% ipython --no-banner

In [1]: import numpy as np

In [2]: import numpy.linalg as la

In [3]: np.set_printoptions(suppress=True, linewidth=160)

In [4]: mat = np.loadtxt("layer9.csv", delimiter=",")

In [5]: mat
Out[5]: 
array([[ 1.8,  1.3,  0.8,  1.7, -0.7,  1.8, -1.8,  0.6, -0.9, -0.2,  0.9, -0.1, -0.1],
       [ 0.2, -1.6,  1.3,  0.2, -0.7,  0.9, -1. ,  0.9, -0.7, -0.5, -0.3, -0.1,  0.4],
       [-0.1, -0.8,  0.1,  0.5,  1. ,  0.3, -0.8,  0.2, -0.9,  0.7,  0. , -1.9, -0.8],
       [ 1.9, -1.7, -0.3, -0.9, -0.6, -0.8, -0.7,  0.7,  0.8,  1.3,  2.8, -1.3,  1.9],
       [ 3.7, -2.7, -0.7, -0.3,  0.9, -1. ,  0.3,  0.4,  0. ,  0.5,  0.6, -0.9,  1.7],
       [-1.2,  0.3, -1. , -0.4,  1.3,  2.1,  0. , -0.9, -0.2,  0.3, -0.5,  0.6,  0. ],
       [-0.8,  0.7, -1.2, -0.7,  0.9,  1.2, -0.8, -0.4,  0.4,  0.4,  0.2,  1.5, -0.7],
       [-0.7, -0.3,  0.2,  1.4, -0.7,  1.3,  0.7,  0.5, -1. , -0.8, -1.2,  1.9, -1.2],
       [ 1. , -1.1,  1.2,  0.8, -2.3,  0.3,  1.3,  0. ,  0.7, -1.2, -1.1,  0.9,  0. ],
       [-0.5, -1.2, -1.2, -0.8, -0.4, -0.3, -1.1, -0.5,  0.9, -1.5,  0. , -0.7, -0.9],
       [ 0.2, -0.1, -0.2, -0.3,  0.4,  1.6,  0.4,  1.7,  1.3,  1.7, -1.6, -0.7,  0.5],
       [ 0.2,  0.5, -0.2,  0. , -0.4,  0.1, -0.7, -0.3, -1.5,  1.6, -0.1, -0.5, -0.1],
       [ 0.5,  0.9, -1.2,  0.5,  1.5, -1.7, -1.8,  0.6,  1.1, -1.6,  1.6, -0.8, -1.2],
       [ 0.4, -0.8, -1.5,  0.3,  0.6,  0.9, -0.8,  1.4,  0.8, -0.8, -0.4,  0.7, -1.1],
       [ 0.3,  1.2,  1.4,  0.8,  0.5, -0.4,  0.8, -0.6,  0.4, -1. ,  1.9,  0.5, -0.8]])

In [6]: rng = np.random.default_rng(759500)

In [7]: lab = rng.permutation(13)

In [8]: A2 = mat[:, lab] * rng.choice([-1, 1], 13)

In [9]: A2
Out[9]: 
array([[-1.3, -1.8,  0.9,  1.8, -1.7,  1.8, -0.8, -0.6, -0.2, -0.9, -0.1, -0.7, -0.1],
       [ 1.6, -0.2,  0.7,  1. , -0.2,  0.9, -1.3, -0.9, -0.5,  0.3,  0.4, -0.7, -0.1],
       [ 0.8,  0.1,  0.9,  0.8, -0.5,  0.3, -0.1, -0.2,  0.7, -0. , -0.8,  1. , -1.9],
       [ 1.7, -1.9, -0.8,  0.7,  0.9, -0.8,  0.3, -0.7,  1.3, -2.8,  1.9, -0.6, -1.3],
       [ 2.7, -3.7, -0. , -0.3,  0.3, -1. ,  0.7, -0.4,  0.5, -0.6,  1.7,  0.9, -0.9],
       [-0.3,  1.2,  0.2, -0. ,  0.4,  2.1,  1. ,  0.9,  0.3,  0.5,  0. ,  1.3,  0.6],
       [-0.7,  0.8, -0.4,  0.8,  0.7,  1.2,  1.2,  0.4,  0.4, -0.2, -0.7,  0.9,  1.5],
       [ 0.3,  0.7,  1. , -0.7, -1.4,  1.3, -0.2, -0.5, -0.8,  1.2, -1.2, -0.7,  1.9],
       [ 1.1, -1. , -0.7, -1.3, -0.8,  0.3, -1.2, -0. , -1.2,  1.1,  0. , -2.3,  0.9],
       [ 1.2,  0.5, -0.9,  1.1,  0.8, -0.3,  1.2,  0.5, -1.5, -0. , -0.9, -0.4, -0.7],
       [ 0.1, -0.2, -1.3, -0.4,  0.3,  1.6,  0.2, -1.7,  1.7,  1.6,  0.5,  0.4, -0.7],
       [-0.5, -0.2,  1.5,  0.7, -0. ,  0.1,  0.2,  0.3,  1.6,  0.1, -0.1, -0.4, -0.5],
       [-0.9, -0.5, -1.1,  1.8, -0.5, -1.7,  1.2, -0.6, -1.6, -1.6, -1.2,  1.5, -0.8],
       [ 0.8, -0.4, -0.8,  0.8, -0.3,  0.9,  1.5, -1.4, -0.8,  0.4, -1.1,  0.6,  0.7],
       [-1.2, -0.3, -0.4, -0.8, -0.8, -0.4, -1.4,  0.6, -1. , -1.9, -0.8,  0.5,  0.5]])

In [10]: left, _, Vh = la.svd(mat.T @ A2)

In [11]: lab
Out[11]: array([ 1,  0,  8,  6,  3,  5,  2,  7,  9, 10, 12,  4, 11])
